>>> import numpy as np
>>> from numpy import linalg as LA
>>> np.set_printoptions(precision=2, suppress=True, linewidth=100, legacy="1.25")
>>> A = np.load("m.npy")
>>> A
array([[-6,  0,  6,  6, -9, -6,  9,  0],
       [ 0, -7,  0,  0,  0,  0,  0, -3],
       [ 7,  0, -7, -7,  8, -9,  9,  0],
       [-5,  0,  0,  8, -9,  7,  0,  0],
       [-4,  0, -7, -6,  5, -1,  5,  0],
       [-5,  0,  9,  0,  5,  3, -3,  0],
       [ 5,  0, -5, -3,  5,  7, -7,  0],
       [ 0, -4,  0,  0,  0,  0,  0,  3]])
>>> # 2 groups of indices that never mix
>>> f, v = A[0], A[5]
>>> f @ f
306
>>> f @ v
-6
>>> pr = (f @ v) / (f @ f) * f
>>> print(v - pr)
[-5.12  0.    9.12  0.12  4.82  2.88 -2.82  0.  ]
>>> print(round(float(LA.norm(f + v) ** 2 + LA.norm(f - v) ** 2), 2))
910.0
>>> print(LA.matrix_rank(np.outer(f, v)))
1
>>> M = np.load("mat.npy")
>>> M
array([[-1.1, -0.9, -1.1, -0.7, -0.8,  0.7],
       [ 0. , -0.8, -0.1,  0.3,  0.8,  0. ],
       [-0.2, -0.9, -0.6,  1. ,  1.3,  0.8],
       [-0.7,  0.6, -0.8, -1.4,  1. ,  0.6],
       [ 1.4, -1.7,  0.3,  1.4, -0.5, -0.3],
       [ 0.8, -1.3, -0.6, -0.2,  1.1,  0.4],
       [-0.6,  0.8, -1.3,  0.9, -1.2, -0.1],
       [ 2.4,  1.2, -0.2,  0.6, -0.4, -0.5],
       [ 0.8,  0.1,  0.4, -0.9, -0.5, -1.1]])
>>> vec = np.array([2, 0, 3, 2, 2, 3])
>>> target = M @ vec
>>> np.round(LA.lstsq(M, target)[0], 2) + 0
array([2., 0., 3., 2., 2., 3.])
>>> print(np.round(LA.solve(M.T @ M, M.T @ target), 2) + 0)
[2. 0. 3. 2. 2. 3.]
>>> rng = np.random.default_rng(91752)
>>> target = target + 0.05 * rng.normal(size=9)
>>> target
array([-6.41,  1.89,  4.79, -2.76,  4.59,  2.82, -6.12,  3.12, -3.18])
>>> coef, *_ = LA.lstsq(M, target)
>>> np.round(M.T @ (target - M @ coef), 2) + 0
array([0., 0., 0., 0., 0., 0.])
>>> coef.round()
array([ 2., -0.,  3.,  2.,  2.,  3.])
>>> coef
array([ 2.02, -0.01,  3.01,  1.95,  2.02,  2.97])
>>> np.round(LA.norm(target - M @ coef), 2)
0.06
>>> print([round(float(LA.norm(LA.solve(M.T @ M + lam * np.eye(6), M.T @ target))), 2) for lam in (0, 1, 10, 100)])
[5.47, 3.9, 1.92, 0.37]
>>> O, Rm = LA.qr(M)
>>> round(abs(Rm[0, 0]), 2), round(LA.norm(M[:, 0]), 2)
(3.33, 3.33)
>>> np.round(O.T @ O, 2) + 0
array([[1., 0., 0., 0., 0., 0.],
       [0., 1., 0., 0., 0., 0.],
       [0., 0., 1., 0., 0., 0.],
       [0., 0., 0., 1., 0., 0.],
       [0., 0., 0., 0., 1., 0.],
       [0., 0., 0., 0., 0., 1.]])
>>> z = rng.permutation(6)
>>> M2 = M[:, z] * rng.choice([-1, 1], 6)
>>> M2
array([[ 0.9, -1.1,  1.1,  0.7, -0.7, -0.8],
       [ 0.8,  0. ,  0.1, -0.3, -0. ,  0.8],
       [ 0.9, -0.2,  0.6, -1. , -0.8,  1.3],
       [-0.6, -0.7,  0.8,  1.4, -0.6,  1. ],
       [ 1.7,  1.4, -0.3, -1.4,  0.3, -0.5],
       [ 1.3,  0.8,  0.6,  0.2, -0.4,  1.1],
       [-0.8, -0.6,  1.3, -0.9,  0.1, -1.2],
       [-1.2,  2.4,  0.2, -0.6,  0.5, -0.4],
       [-0.1,  0.8, -0.4,  0.9,  1.1, -0.5]])
>>> left, _, Vt = LA.svd(M.T @ M2)
>>> print(np.round(left @ Vt, 2) + 0)
[[ 0.  1.  0.  0.  0.  0.]
 [-1.  0.  0.  0.  0.  0.]
 [ 0.  0. -1.  0.  0.  0.]
 [ 0.  0.  0. -1.  0.  0.]
 [ 0.  0.  0.  0.  0.  1.]
 [ 0.  0.  0.  0. -1.  0.]]
>>> J = np.load("arr.npy")
>>> J
array([[ 1.,  0.,  1.,  0.,  0.,  0.,  0.],
       [ 1.,  1.,  2.,  0.,  0.,  0.,  0.],
       [ 3.,  0.,  2.,  0.,  0.,  0.,  0.],
       [ 0.,  0.,  0., -3., -1., -1., -3.],
       [ 0.,  0.,  0., -3.,  4.,  5., -3.],
       [ 0.,  0.,  0.,  3.,  4., -2., -3.],
       [ 0.,  0.,  0.,  1.,  2., -5., -3.]])
>>> # 2 groups of indices that never mix
>>> print((LA.matrix_power((J != 0) + (J.T != 0) + np.eye(7), 7) > 0).astype(int))
[[1 1 1 0 0 0 0]
 [1 1 1 0 0 0 0]
 [1 1 1 0 0 0 0]
 [0 0 0 1 1 1 1]
 [0 0 0 1 1 1 1]
 [0 0 0 1 1 1 1]
 [0 0 0 1 1 1 1]]
>>> np.sort(LA.eigvals(J).real)
array([-5.77, -5.77, -0.3 ,  0.91,  1.  ,  3.3 ,  6.62])
>>> J @ J
array([[  4.,   0.,   3.,   0.,   0.,   0.,   0.],
       [  8.,   1.,   7.,   0.,   0.,   0.,   0.],
       [  9.,   0.,   7.,   0.,   0.,   0.,   0.],
       [  0.,   0.,   0.,   6., -11.,  15.,  24.],
       [  0.,   0.,   0.,   9.,  33.,  28.,  -9.],
       [  0.,   0.,   0., -30.,  -1.,  36.,  -6.],
       [  0.,   0.,   0., -27., -19.,  34.,  15.]])
>>> sv = 20 * 0.5 ** np.arange(4)
>>> O, _ = LA.qr(np.array([[-1.5, -0.3, 0.0, -0.6],
...     [-1.6, -1.1, 0.2, 0.2],
...     [-0.1, 1.4, 0.5, 0.5],
...     [-1.0, -0.2, -1.6, 0.0]]))
>>> X = rng.normal(size=(14, 4)) * sv @ O
>>> X
array([[ 15.03,  -1.8 ,   3.41,   5.06],
       [ 21.69,   6.87,   4.51,  10.81],
       [ 37.83,  -6.54,  15.13,  43.74],
       [ -0.64,  -2.42,   1.64, -12.11],
       [ -1.98,  -2.29,  -0.77,  -4.05],
       [ 14.06,   3.62,   4.33,  -5.53],
       [  9.71,  -6.41,  -1.79,  18.16],
       [  0.19,  -4.38,   0.17,  14.68],
       [ -6.65,  11.55,  -8.34, -13.92],
       [-10.86,   4.44,  -3.41,  -8.07],
       [  6.1 ,  -4.94,  -5.56,  16.78],
       [-11.85,  -4.71,  -9.45,   5.62],
       [ -7.44,  -1.72,  -0.02,   6.11],
       [-11.88,  -9.16,  -9.55,   3.6 ]])
>>> Xc = X - X.mean(axis=0)
>>> left, sv, Vt = LA.svd(Xc, full_matrices=False)
>>> sv ** 2 / (sv ** 2).sum()
array([0.77, 0.19, 0.03, 0.02])
>>> np.abs(left[:, 0]).argmax()
2
>>> np.round(Xc.mean(axis=0), 2) + 0
array([0., 0., 0., 0.])
>>> print((np.sign(left[:, 0]) == np.sign(left[0, 0])).astype(int))
[1 1 1 0 0 0 1 1 0 0 1 0 0 0]
>>> Vt[0] * np.sign(Vt[0, np.abs(Vt[0]).argmax()])
array([ 0.67, -0.1 ,  0.26,  0.69])
>>> print(round((sv ** 2).sum() ** 2 / (sv ** 4).sum(), 2))
1.61
>>> LA.matrix_rank(Xc)
4
>>> Xc = X - X.mean(axis=0)
>>> evecs = LA.svd(Xc)[2][:2]
>>> M2 = Xc - Xc @ evecs.T @ evecs
>>> print(round(float(LA.norm(M2) / LA.norm(Xc)), 2))
0.21
>>> print((Xc @ evecs.T).std(axis=0))
[19.17  9.52]
>>> np.diag(evecs.T @ evecs)
array([0.79, 0.2 , 0.16, 0.86])
>>> M2.std(axis=0)
array([1.26, 3.28, 2.76, 1.35])
>>> M2 = np.c_[X[:, :2] @ np.array([[0, 0], [-2, -2]]), np.array([2, 1, -2, -2, -2, 0, 0, 0, 2, -1, 1, 1, -2, -1])]
>>> M2
array([[  3.59,   3.59,   2.  ],
       [-13.74, -13.74,   1.  ],
       [ 13.07,  13.07,  -2.  ],
       [  4.84,   4.84,  -2.  ],
       [  4.59,   4.59,  -2.  ],
       [ -7.25,  -7.25,   0.  ],
       [ 12.83,  12.83,   0.  ],
       [  8.75,   8.75,   0.  ],
       [-23.1 , -23.1 ,   2.  ],
       [ -8.87,  -8.87,  -1.  ],
       [  9.89,   9.89,   1.  ],
       [  9.42,   9.42,   1.  ],
       [  3.43,   3.43,  -2.  ],
       [ 18.33,  18.33,  -1.  ]])
>>> print(LA.matrix_rank(M2))
2
>>> LA.matrix_rank(np.c_[X, M2])
5
>>> cov = np.cov(X, rowvar=False)
>>> np.argsort(-X.std(axis=0).round(6), kind="stable")
array([3, 0, 2, 1])
>>> print(LA.eigvalsh(cov)[::-1])
[395.75  97.69  15.54   7.98]
>>> print(X.std(axis=0))
[14.03  5.61  6.39 14.52]
